In [1]: import numpy as np

In [2]: import numpy.linalg as la

In [3]: np.set_printoptions(suppress=True, linewidth=140)

In [4]: K = np.array([[0, 4, -2, -3, 2, 1],
   ...:     [-4, 0, -1, -2, 4, 1],
   ...:     [2, 1, 0, -3, -2, 0],
   ...:     [3, 2, 3, 0, 5, -4],
   ...:     [-2, -4, 2, -5, 0, -1],
   ...:     [-1, -1, 0, 4, 1, 0]])

In [5]: rng = np.random.default_rng(7)

In [6]: z = rng.permutation(6)

In [7]: z
Out[7]: array([5, 2, 0, 4, 1, 3])

In [8]: Y = K[z][:, z]

In [9]: np.allclose(Y, K)
Out[9]: False

In [10]: np.diag(Y)
Out[10]: array([0, 0, 0, 0, 0, 0])

In [11]: X = np.load("w.npy")

In [12]: X
Out[12]: 
array([[ -6.621,  12.363,  27.215, -27.48 ,  12.292, -14.999,  24.613,  18.19 ,   8.649, -17.786,  24.107,  24.118,   2.349,  20.693,
        -17.734],
       [ -4.295,   8.246,  18.157, -18.382,   7.973, -10.228,  16.404,  11.594,   5.794, -11.971,  16.082,  15.377,   2.009,  13.927,
        -11.838],
       [ -0.564,  -0.012,  -0.727,  -0.204,  -0.37 ,   0.239,  -0.149,   0.498,  -0.381,  -0.138,  -0.282,  -0.041,  -0.032,   0.012,
         -0.482],
       [ -0.303,   0.219,  -0.385,  -0.154,  -0.179,  -0.197,   0.355,   0.008,  -0.038,   0.36 ,  -0.103,   0.257,   0.271,  -0.322,
         -0.269],
       [ -4.128,   8.303,  18.079, -17.845,   7.687,  -9.643,  16.065,  12.365,   5.969, -12.133,  16.429,  16.256,   1.811,  13.877,
        -12.045],
       [ -0.229,  -0.318,   0.382,   0.345,  -0.538,  -0.085,   0.212,  -0.131,   0.248,  -0.261,  -0.264,  -0.485,  -0.193,  -0.363,
          0.055],
       [ -4.259,   7.585,  17.924, -18.123,   7.85 , -10.246,  16.306,  12.186,   5.772, -11.622,  16.153,  15.867,   2.17 ,  14.052,
        -12.047],
       [ -4.169,   8.976,  18.125, -18.085,   7.897, -10.145,  16.607,  11.933,   6.295, -11.737,  15.604,  15.746,   1.916,  14.122,
        -12.114],
       [ -3.907,   7.787,  18.39 , -17.781,   7.981, -10.289,  16.249,  12.044,   6.153, -12.547,  16.48 ,  15.445,   2.204,  14.183,
        -11.976],
       [ -2.308,   4.175,   9.129,  -8.553,   4.257,  -5.314,   7.721,   5.999,   2.985,  -5.584,   7.838,   8.282,   1.305,   7.18 ,
         -6.201],
       [ -2.415,   4.185,   8.555,  -8.59 ,   3.788,  -5.559,   7.611,   5.966,   2.579,  -5.789,   7.761,   8.63 ,   1.084,   7.487,
         -6.012],
       [  0.295,  -0.157,   0.088,   0.081,  -0.061,   0.084,  -0.215,   0.731,   0.342,  -0.652,  -0.329,  -0.591,   0.134,  -0.505,
          0.346]])

In [13]: Uu, sv, Vh = la.svd(X)

In [14]: np.argmax(sv[:-1] / (sv[1:] + 1e-6)) + 1
Out[14]: np.int64(1)

In [15]: Y = Uu[:, :1] @ np.diag(sv[:1]) @ Vh[:1]

In [16]: la.matrix_rank(Y)
Out[16]: np.int64(1)

In [17]: np.round(la.norm(X - Y, 2), 3), round(float(sv[1]), 3)
Out[17]: (np.float64(2.163), 2.163)

In [18]: np.round(np.abs(X - Y).max(), 3)
Out[18]: np.float64(0.804)
